$ python -q
>>> import numpy as np
>>> import numpy.linalg as la
>>> np.set_printoptions(precision=1, suppress=True, linewidth=160, sign=" ")
>>> rnd = lambda a: np.round(a, 1) + 0
>>> feats = np.array([[1, -1, -1, 1, 1, -1, -1, 1],
...     [1, 1, -1, -1, -1, -1, 1, 1],
...     [1, 1, 1, 1, -1, -1, -1, -1]])
>>> feats
array([[ 1, -1, -1,  1,  1, -1, -1,  1],
       [ 1,  1, -1, -1, -1, -1,  1,  1],
       [ 1,  1,  1,  1, -1, -1, -1, -1]])
>>> blk = np.stack([feats, -2 * feats, feats[::-1]])
>>> print(rnd(la.norm(blk, axis=(1, 2))))
[ 4.9  9.8  4.9]
>>> blk.sum(axis=0)
array([[ 0,  2,  2,  0, -2,  0,  0, -2],
       [ 0,  0,  0,  0,  0,  0,  0,  0],
       [ 0, -2, -2,  0,  2,  0,  0,  2]])
>>> la.matrix_rank(blk)
array([ 3,  3,  3])
>>> la.matrix_rank(blk.reshape(3, -1))
np.int64(2)
>>> blk.shape
(3, 3, 8)
>>> def softmax(z):
...     e = np.exp(z - z.max(axis=-1, keepdims=True))
...     return e / e.sum(axis=-1, keepdims=True)
... 
>>> rnd(softmax(feats[2]))
array([ 0.2,  0.2,  0.2,  0.2,  0. ,  0. ,  0. ,  0. ])
>>> rnd(softmax(10 * feats[2]))
array([ 0.2,  0.2,  0.2,  0.2,  0. ,  0. ,  0. ,  0. ])
>>> rnd(softmax(feats).sum(axis=1))
array([ 1.,  1.,  1.])
>>> S = feats @ feats.T / np.sqrt(8)
>>> print(softmax(S).round(6).argmax(axis=1))
[ 0  1  2]
>>> rnd(softmax(S)[2] @ feats)
array([ 1. ,  0.9,  0.8,  0.9, -0.9, -1. , -0.9, -0.8])
>>> M = np.array([[54.0, 7.0, 14.0], [7.0, 6.0, 2.0], [14.0, 2.0, 9.0]])
>>> M
array([[ 54.,   7.,  14.],
       [  7.,   6.,   2.],
       [ 14.,   2.,   9.]])
>>> P = np.triu(np.array([[5, -3, 5], [4, 4, 2], [-1, 3, 2]]), 1) + np.eye(3)
>>> A2 = P @ M @ la.inv(P)
>>> A2
array([[  103.,   308., -1078.],
       [   35.,   115.,  -385.],
       [   14.,    44.,  -149.]])
>>> print(rnd(np.poly(A2)))
[    1.   -69.   615. -1475.]
>>> rnd(la.det(A2))
np.float64(1475.0)
>>> print(la.matrix_rank(A2))
3
>>> np.trace(A2), np.trace(M)
(np.float64(69.0), np.float64(69.0))
>>> Uu, sv, VT = la.svd(A2, full_matrices=False)
>>> print(rnd(sv))
[ 1206.      5.      0.2]
>>> (sv > 1e-8).sum()
np.int64(3)
>>> Uu.shape, sv.shape, VT.shape
((3, 3), (3,), (3, 3))
>>> print(rnd(sv / sv[0]))
[ 1.  0.  0.]
>>> rnd(np.abs(VT[0]))
array([ 0.1,  0.3,  1. ])
>>> np.allclose(Uu * sv @ VT, A2)
True
>>> rnd(la.norm(M, 2) / la.norm(M))
np.float64(1.0)
>>> la.matrix_rank(M, rtol=0.1)
np.int64(1)
>>> A2 = M[0, 0] * M[1:] - np.outer(M[1:, 0], M[0])
>>> A2
array([[   0.,  275.,   10.],
       [   0.,   10.,  290.]])
>>> rnd(M[:, 0] / M[0, 0])
array([ 1. ,  0.1,  0.3])
>>> arr = np.load("layer11.npy")
>>> arr
array([[-1, -1,  2,  0],
       [ 3,  3, -2,  0],
       [ 0,  1, -2,  1],
       [-1,  3, -3, -3]])
>>> la.norm(feats, axis=1).argmax()
np.int64(0)
>>> rnd(la.norm(feats, 1)), rnd(la.norm(feats, np.inf))
(np.float64(3.0), np.float64(8.0))
>>> print(feats[1] @ feats[0])
0
>>> rnd(la.norm(feats) ** 2 / la.norm(feats, 2) ** 2)
np.float64(3.0)
>>> ang = np.radians(30)
>>> Rm = np.eye(4)
>>> Rm[3, 3] = Rm[1, 1] = np.cos(ang)
>>> Rm[3, 1], Rm[1, 3] = -np.sin(ang), np.sin(ang)
>>> rnd(Rm)
array([[ 1. ,  0. ,  0. ,  0. ],
       [ 0. ,  0.9,  0. ,  0.5],
       [ 0. ,  0. ,  1. ,  0. ],
       [ 0. , -0.5,  0. ,  0.9]])
>>> A2 = arr @ Rm.T
>>> print(rnd(la.svd(arr, compute_uv=False)), rnd(la.svd(A2, compute_uv=False)))
[ 6.7  3.7  1.9  0.6] [ 6.7  3.7  1.9  0.6]
>>> print(rnd(np.abs(A2 - arr).max(axis=0)))
[ 0.   1.9  0.   1.5]
>>> rnd(la.det(Rm)), rnd(np.trace(Rm))
(np.float64(1.0), np.float64(3.7))
>>> np.allclose(la.norm(arr, axis=1), la.norm(A2, axis=1))
True
>>> P = np.triu(np.array([[2, 2, 2, 1], [1, 2, 1, 2], [1, 2, 0, 0], [3, 2, 2, 2]]), 1) + np.eye(4)
>>> A2 = P @ arr @ la.inv(P)
>>> A2
array([[  4.,   2., -19.,  -9.],
       [  1.,   8., -20., -22.],
       [  0.,   1.,  -3.,  -1.],
       [ -1.,   5.,  -6., -12.]])
>>> np.trace(A2), np.trace(arr)
(np.float64(-3.0), np.int64(-3))
>>> rnd(la.det(A2))
np.float64(-28.0)
>>> print(rnd(np.poly(A2)))
[  1.   3.   1.  -8. -28.]
>>> rng = np.random.default_rng(10389)
>>> A2 = arr + rng.integers(-2, 3, (4, 3)) @ rng.integers(-2, 3, (3, 4))
>>> A2
array([[-3, -5,  4, -2],
       [11,  3,  3,  3],
       [ 2,  4, -1,  3],
       [-3, -3, -2, -6]])
>>> np.abs(A2 - arr).sum(axis=1)
array([ 10,  16,   8,  12])
>>> rnd(la.svd(A2 - arr, compute_uv=False))
array([ 11.3,   8. ,   1.5,   0. ])
>>> la.matrix_rank(A2 - arr, tol=1e-8)
np.int64(3)
>>> A2 - arr
array([[-2, -4,  2, -2],
       [ 8,  0,  5,  3],
       [ 2,  3,  1,  2],
       [-2, -6,  1, -3]])
>>> data = np.array([[0, -4, -12, 0, -4, -12],
...     [-12, 0, -12, -12, 0, -12],
...     [-8, -4, -4, -8, -4, -4],
...     [0, 1, 3, 0, 1, 3],
...     [3, 0, 3, 3, 0, 3],
...     [2, 1, 1, 2, 1, 1]])
>>> data
array([[  0,  -4, -12,   0,  -4, -12],
       [-12,   0, -12, -12,   0, -12],
       [ -8,  -4,  -4,  -8,  -4,  -4],
       [  0,   1,   3,   0,   1,   3],
       [  3,   0,   3,   3,   0,   3],
       [  2,   1,   1,   2,   1,   1]])
>>> Uu, sv, VT = la.svd(data)
>>> rnd(sv)
array([ 30.9,  12.8,   6. ,   0. ,   0. ,   0. ])
>>> A2 = Uu[:, :3] @ np.diag(sv[:3]) @ VT[:3]
>>> rnd(la.norm(data - A2, 2)), rnd(sv[3])
(np.float64(0.0), np.float64(0.0))
>>> rnd(A2)
array([[  0.,  -4., -12.,   0.,  -4., -12.],
       [-12.,   0., -12., -12.,   0., -12.],
       [ -8.,  -4.,  -4.,  -8.,  -4.,  -4.],
       [  0.,   1.,   3.,   0.,   1.,   3.],
       [  3.,   0.,   3.,   3.,   0.,   3.],
       [  2.,   1.,   1.,   2.,   1.,   1.]])
>>> rnd(np.abs(data - A2).max())
np.float64(0.0)
>>> Uu, sv, VT = la.svd(data)
>>> vecs = VT[:(sv > 1e-8).sum()]
>>> vec = data[4] + 5 * data[0] + rng.integers(2) * np.eye(6)[0]
>>> vec
array([  4., -20., -57.,   3., -20., -57.])
>>> rnd(np.diag(vecs.T @ vecs))
array([ 0.5,  0.5,  0.5,  0.5,  0.5,  0.5])
>>> E = np.loadtxt("case2.csv", delimiter=",")
>>> E
array([[-1., -2.,  0.,  2.,  0.,  0.,  0.,  0.,  0.],
       [ 0.,  0.,  0.,  0.,  0., -2.,  0.,  0.,  0.],
       [-2.,  0.,  0.,  0.,  0.,  0.,  0., -1.,  0.]])
>>> Uu, sv, VT = la.svd(E, full_matrices=False)
>>> rnd(np.abs(VT[0]))
array([ 0.5,  0.6,  0. ,  0.6,  0. ,  0. ,  0. ,  0.1,  0. ])
>>> rnd(Uu.T @ Uu)
array([[ 1.,  0.,  0.],
       [ 0.,  1.,  0.],
       [ 0.,  0.,  1.]])
>>> print(np.count_nonzero(E))
6
>>> E - E[0]
array([[ 0.,  0.,  0.,  0.,  0.,  0.,  0.,  0.,  0.],
       [ 1.,  2.,  0., -2.,  0., -2.,  0.,  0.,  0.],
       [-1.,  2.,  0., -2.,  0.,  0.,  0., -1.,  0.]])
>>> print(rnd(E.mean(axis=0)))
[-1.  -0.7  0.   0.7  0.  -0.7  0.  -0.3  0. ]
>>> ang = np.radians(180)
>>> Rm = np.eye(9)
>>> Rm[8, 8] = Rm[7, 7] = np.cos(ang)
>>> Rm[8, 7], Rm[7, 8] = -np.sin(ang), np.sin(ang)
>>> rnd(Rm)
array([[ 1.,  0.,  0.,  0.,  0.,  0.,  0.,  0.,  0.],
       [ 0.,  1.,  0.,  0.,  0.,  0.,  0.,  0.,  0.],
       [ 0.,  0.,  1.,  0.,  0.,  0.,  0.,  0.,  0.],
       [ 0.,  0.,  0.,  1.,  0.,  0.,  0.,  0.,  0.],
       [ 0.,  0.,  0.,  0.,  1.,  0.,  0.,  0.,  0.],
       [ 0.,  0.,  0.,  0.,  0.,  1.,  0.,  0.,  0.],
       [ 0.,  0.,  0.,  0.,  0.,  0.,  1.,  0.,  0.],
       [ 0.,  0.,  0.,  0.,  0.,  0.,  0., -1.,  0.],
       [ 0.,  0.,  0.,  0.,  0.,  0.,  0.,  0., -1.]])
>>> A2 = E @ Rm.T
>>> np.allclose(E @ E.T, A2 @ A2.T)
True
>>> rnd(A2)
array([[-1., -2.,  0.,  2.,  0.,  0.,  0.,  0.,  0.],
       [ 0.,  0.,  0.,  0.,  0., -2.,  0.,  0.,  0.],
       [-2.,  0.,  0.,  0.,  0.,  0.,  0.,  1.,  0.]])
>>> A2 = E + rng.integers(-2, 3, (3, 1)) @ rng.integers(-2, 3, (1, 9))
>>> print(A2)
[[-1. -3.  0.  3. -2. -1.  2.  0.  1.]
 [ 0.  1.  0. -1.  2. -1. -2.  0. -1.]
 [-2.  0.  0.  0.  0.  0.  0. -1.  0.]]
>>> rnd(la.svd(A2 - E, compute_uv=False))
array([ 4.9,  0. ,  0. ])
>>> rnd(la.norm(E, 1)), rnd(la.norm(E, np.inf))
(np.float64(3.0), np.float64(5.0))
>>> la.norm(E, axis=1).argmax()
np.int64(0)
>>> rnd(la.norm(E, axis=0))
array([ 2.2,  2. ,  0. ,  2. ,  0. ,  2. ,  0. ,  1. ,  0. ])
>>> rnd(la.norm(E, axis=1))
array([ 3. ,  2. ,  2.2])
>>> rnd(la.norm(E, "nuc"))
np.float64(7.2)
>>> X = np.load("test2.npy")
>>> X
array([[-2.5,  2.7, -2.1,  0.7,  1. ],
       [ 2.7, -2. , -2. ,  1.7,  0.8],
       [-2.1, -2. , -2.7,  1.2, -1.3],
       [ 0.7,  1.7,  1.2,  1.4, -1.2],
       [ 1. ,  0.8, -1.3, -1.2, -4.2]])
>>> rnd(la.norm(X))
np.float64(9.4)
>>> rnd(X.sum(axis=0))
array([-0.2,  1.2, -6.9,  3.8, -4.9])
>>> np.count_nonzero(X)
np.int64(25)
>>> X.shape
(5, 5)
>>> print(rnd(X.mean(axis=0)))
[ 0.   0.2 -1.4  0.8 -1. ]
>>> rnd(X.sum(axis=1))
array([-0.2,  1.2, -6.9,  3.8, -4.9])
>>> rnd(X - X[0])
array([[ 0. ,  0. ,  0. ,  0. ,  0. ],
       [ 5.2, -4.7,  0.1,  1. , -0.2],
       [ 0.4, -4.7, -0.6,  0.5, -2.3],
       [ 3.2, -1. ,  3.3,  0.7, -2.2],
       [ 3.5, -1.9,  0.8, -1.9, -5.2]])
>>> print(rnd(la.svd(X, compute_uv=False)))
[ 5.1  5.   4.9  3.   2. ]
>>> np.unravel_index(np.abs(X).argmax(), X.shape)
(np.int64(4), np.int64(4))
>>> rnd(np.diff(X, axis=0))
array([[ 5.2, -4.7,  0.1,  1. , -0.2],
       [-4.8,  0. , -0.7, -0.5, -2.1],
       [ 2.8,  3.7,  3.9,  0.2,  0.1],
       [ 0.3, -0.9, -2.5, -2.6, -3. ]])
>>> np.abs(X).max()
np.float64(4.2)
